$ ipython --no-banner

In [1]: import numpy as np

In [2]: from numpy import linalg as LA

In [3]: np.set_printoptions(precision=2, suppress=True, linewidth=160)

In [4]: q, _ = LA.qr(np.array([[1.1, 0.5, -0.5],
   ...:     [-0.5, 1.0, 0.9],
   ...:     [0.7, 0.8, 2.4],
   ...:     [0.2, 0.0, 0.3],
   ...:     [-0.4, 1.2, -1.1],
   ...:     [0.4, -1.5, 0.3],
   ...:     [-1.8, 0.2, 0.1]]))

In [5]: A = q @ q.T

In [6]: A
Out[6]: 
array([[ 0.39, -0.08,  0.02,  0.02,  0.19, -0.15, -0.42],
       [-0.08,  0.29,  0.31,  0.01,  0.1 , -0.23,  0.2 ],
       [ 0.02,  0.31,  0.8 ,  0.1 , -0.19, -0.06, -0.11],
       [ 0.02,  0.01,  0.1 ,  0.02, -0.05,  0.02, -0.05],
       [ 0.19,  0.1 , -0.19, -0.05,  0.46, -0.4 ,  0.04],
       [-0.15, -0.23, -0.06,  0.02, -0.4 ,  0.44, -0.08],
       [-0.42,  0.2 , -0.11, -0.05,  0.04, -0.08,  0.61]])

In [7]: Uu, sig, VT = LA.svd(A)

In [8]: np.argmax(sig[:-1] / (sig[1:] + 1e-6)) + 1
Out[8]: np.int64(3)

In [9]: B = Uu[:, :3] @ np.diag(sig[:3]) @ VT[:3]

In [10]: B
Out[10]: 
array([[ 0.39, -0.08,  0.02,  0.02,  0.19, -0.15, -0.42],
       [-0.08,  0.29,  0.31,  0.01,  0.1 , -0.23,  0.2 ],
       [ 0.02,  0.31,  0.8 ,  0.1 , -0.19, -0.06, -0.11],
       [ 0.02,  0.01,  0.1 ,  0.02, -0.05,  0.02, -0.05],
       [ 0.19,  0.1 , -0.19, -0.05,  0.46, -0.4 ,  0.04],
       [-0.15, -0.23, -0.06,  0.02, -0.4 ,  0.44, -0.08],
       [-0.42,  0.2 , -0.11, -0.05,  0.04, -0.08,  0.61]])

In [11]: np.round(np.abs(A - B).max(), 2)
Out[11]: np.float64(0.0)

In [12]: LA.matrix_rank(A, rtol=0.05)
Out[12]: np.int64(3)

In [13]: u = np.array([0, 1, 0])

In [14]: np.convolve(A[1], u)
Out[14]: array([ 0.  , -0.08,  0.29,  0.31,  0.01,  0.1 , -0.23,  0.2 ,  0.  ])

In [15]: B = np.array([[0, -1, -3, 1, -3, 2, 0, 0, -2, 1],
    ...:     [3, 3, 1, -1, -2, 2, 3, 3, 0, 3],
    ...:     [-2, 2, -1, -2, 2, -1, -1, 1, 0, -1],
    ...:     [2, 2, 3, 0, 0, 2, 2, 3, -3, 0],
    ...:     [0, -1, -1, 0, 1, -3, 3, -2, 3, 2],
    ...:     [3, -1, 3, 0, 3, 3, 0, -1, -3, 1],
    ...:     [-2, 3, 3, 3, 0, 0, -2, -2, 3, 2],
    ...:     [2, 0, 0, 3, 1, 1, 2, 0, 3, 2],
    ...:     [2, 0, 1, -2, 0, 3, -3, -1, -1, -2],
    ...:     [-2, 3, -2, 2, 3, 0, 2, 3, 1, 2]])

In [16]: B[-1] = B[0]

In [17]: data = B + 0.3 * np.eye(10)

In [18]: data
Out[18]: 
array([[ 0.3, -1. , -3. ,  1. , -3. ,  2. ,  0. ,  0. , -2. ,  1. ],
       [ 3. ,  3.3,  1. , -1. , -2. ,  2. ,  3. ,  3. ,  0. ,  3. ],
       [-2. ,  2. , -0.7, -2. ,  2. , -1. , -1. ,  1. ,  0. , -1. ],
       [ 2. ,  2. ,  3. ,  0.3,  0. ,  2. ,  2. ,  3. , -3. ,  0. ],
       [ 0. , -1. , -1. ,  0. ,  1.3, -3. ,  3. , -2. ,  3. ,  2. ],
       [ 3. , -1. ,  3. ,  0. ,  3. ,  3.3,  0. , -1. , -3. ,  1. ],
       [-2. ,  3. ,  3. ,  3. ,  0. ,  0. , -1.7, -2. ,  3. ,  2. ],
       [ 2. ,  0. ,  0. ,  3. ,  1. ,  1. ,  2. ,  0.3,  3. ,  2. ],
       [ 2. ,  0. ,  1. , -2. ,  0. ,  3. , -3. , -1. , -0.7, -2. ],
       [ 0. , -1. , -3. ,  1. , -3. ,  2. ,  0. ,  0. , -2. ,  1.3]])

In [19]: B = LA.invert(data)
Traceback (most recent call last):
  Cell In[19], line 1
    B = LA.invert(data)
AttributeError: module 'numpy.linalg' has no attribute 'invert'


In [20]: B = LA.inv(data)

In [21]: (np.abs(B) > 1e-9).astype(int)
Out[21]: 
array([[1, 1, 1, 1, 1, 1, 1, 1, 1, 1],
       [1, 1, 1, 1, 1, 1, 1, 1, 1, 1],
       [1, 1, 1, 1, 1, 1, 1, 1, 1, 1],
       [1, 1, 1, 1, 1, 1, 1, 1, 1, 1],
       [1, 1, 1, 1, 1, 1, 1, 1, 1, 1],
       [1, 1, 1, 1, 1, 1, 1, 1, 1, 1],
       [1, 1, 1, 1, 1, 1, 1, 1, 1, 1],
       [1, 1, 1, 1, 1, 1, 1, 1, 1, 1],
       [1, 1, 1, 1, 1, 1, 1, 1, 1, 1],
       [1, 1, 1, 1, 1, 1, 1, 1, 1, 1]])
